$ python -q
>>> import numpy as np
>>> import numpy.linalg as la
>>> np.set_printoptions(suppress=True, linewidth=100)
>>> m1 = np.array([[0, 0, 0, 0, 0, -2, 0],
...     [-1, 0, 0, 0, 0, 0, 0],
...     [0, 0, -1, 0, 2, 0, -3],
...     [0, 0, 0, 0, 2, 0, 0],
...     [0, 0, 3, 0, 3, 0, 0]])
>>> # columns 1 and 3 are equal
>>> A2 = m1 / la.norm(m1, axis=1, keepdims=True)
>>> G = A2 @ A2.T
>>> np.argwhere(np.triu(np.abs(G) > 0.95, 1))
array([], shape=(0, 2), dtype=int64)
>>> np.round(la.norm(A2, axis=1), 3)
array([1., 1., 1., 1., 1.])
>>> G[4].round(3)
array([0.   , 0.   , 0.189, 0.707, 1.   ])
>>> round(float(np.degrees(np.arccos(np.clip(G[4, 2], -1, 1)))), 3)
79.107
>>> (np.abs(G) > 0.9).astype(int)
array([[1, 0, 0, 0, 0],
       [0, 1, 0, 0, 0],
       [0, 0, 1, 0, 0],
       [0, 0, 0, 1, 0],
       [0, 0, 0, 0, 1]])
>>> rng = np.random.default_rng(95)
>>> A2 = m1 + rng.integers(-2, 3, (5, 3)) @ rng.integers(-2, 3, (3, 7))
>>> A2
array([[ 2, -2, -4, -2,  0, -2,  2],
       [ 2, -3,  0, -1,  0,  0, -1],
       [ 2,  0,  0,  1,  0, -1, -5],
       [ 2,  0,  1,  1,  0, -1, -2],
       [ 1,  3,  5,  3, -1, -2, -3]])
>>> np.round(la.svd(A2 - m1, compute_uv=False), 3) + 0
array([9.315, 6.071, 3.219, 0.   , 0.   ])
>>> la.matrix_rank(A2 - m1, tol=1e-8)
np.int64(3)
>>> A2 - m1
array([[ 2, -2, -4, -2,  0,  0,  2],
       [ 3, -3,  0, -1,  0,  0, -1],
       [ 2,  0,  1,  1, -2, -1, -2],
       [ 2,  0,  1,  1, -2, -1, -2],
       [ 1,  3,  2,  3, -4, -2, -3]])
>>> np.round(la.norm(m1, axis=1), 3)
array([2.   , 1.   , 3.742, 2.   , 4.243])
>>> round(float(la.norm(m1) ** 2 / la.norm(m1, 2) ** 2), 3)
1.829
>>> np.round(la.norm(m1[2] - m1[3]), 3)
np.float64(3.162)
>>> round(la.norm(m1, 1), 3), round(la.norm(m1, np.inf), 3)
(np.float64(7.0), np.float64(6.0))
>>> round(float(la.norm(m1[2], 1)), 3), np.round(la.norm(m1[2], np.inf), 3)
(6.0, np.float64(3.0))
>>> arr = np.load("x.npy")
>>> arr
array([[-0.956, -0.602,  0.002,  0.589, -0.664, -0.96 ],
       [-0.463, -0.335,  0.031,  0.351, -0.315, -0.467],
       [ 0.369,  0.222, -0.035, -0.225,  0.25 ,  0.402],
       [ 1.99 ,  1.335,  0.008, -1.341,  1.323,  1.974],
       [-4.179, -2.76 ,  0.003,  2.792, -2.76 , -4.164],
       [-3.155, -2.124, -0.011,  2.133, -2.085, -3.153],
       [ 1.337,  0.942,  0.017, -0.92 ,  0.901,  1.37 ],
       [-2.84 , -1.919, -0.013,  1.885, -1.897, -2.876],
       [-6.069, -4.05 , -0.004,  4.02 , -4.04 , -6.079],
       [-4.618, -3.073,  0.011,  3.107, -3.095, -4.62 ],
       [-0.678, -0.426,  0.019,  0.474, -0.452, -0.674],
       [-4.365, -2.916,  0.014,  2.911, -2.893, -4.37 ],
       [ 1.027,  0.676,  0.009, -0.734,  0.685,  1.028],
       [-2.108, -1.416,  0.015,  1.42 , -1.388, -2.11 ],
       [-3.142, -2.098, -0.001,  2.115, -2.125, -3.109],
       [-1.405, -0.923, -0.005,  0.895, -0.918, -1.368]])
>>> C = arr[[4, 12]].astype(float)
>>> for _ in range(6):
...     labels = la.norm(arr[:, None] - C, axis=-1).argmin(axis=1)
...     C = np.array([arr[labels == j].mean(axis=0) for j in range(2)])
... 
>>> labels
array([1, 1, 1, 1, 0, 0, 1, 0, 0, 0, 1, 0, 1, 0, 0, 1])
>>> C.round(3)
array([[-3.81 , -2.544,  0.002,  2.548, -2.535, -3.81 ],
       [ 0.153,  0.111,  0.006, -0.114,  0.101,  0.163]])
>>> np.abs(C[1] - C[0]).argmax()
np.int64(5)
>>> np.round(C[1] - C[0], 3)
array([ 3.962,  2.656,  0.004, -2.662,  2.637,  3.973])
>>> M = np.load("layer9.npy")
>>> M
array([[1, 0, 0, 0, 0],
       [0, 2, 0, 2, 0],
       [0, 0, 1, 0, 2],
       [0, 2, 0, 2, 0],
       [1, 0, 2, 0, 0]])
>>> vec = np.array([-3, 0, 0, -1, -1, -1, 3])
>>> m1 @ (2 * vec)
array([  4,   6, -22,  -4,  -6])
>>> (m1 @ vec).argmax()
np.int64(1)
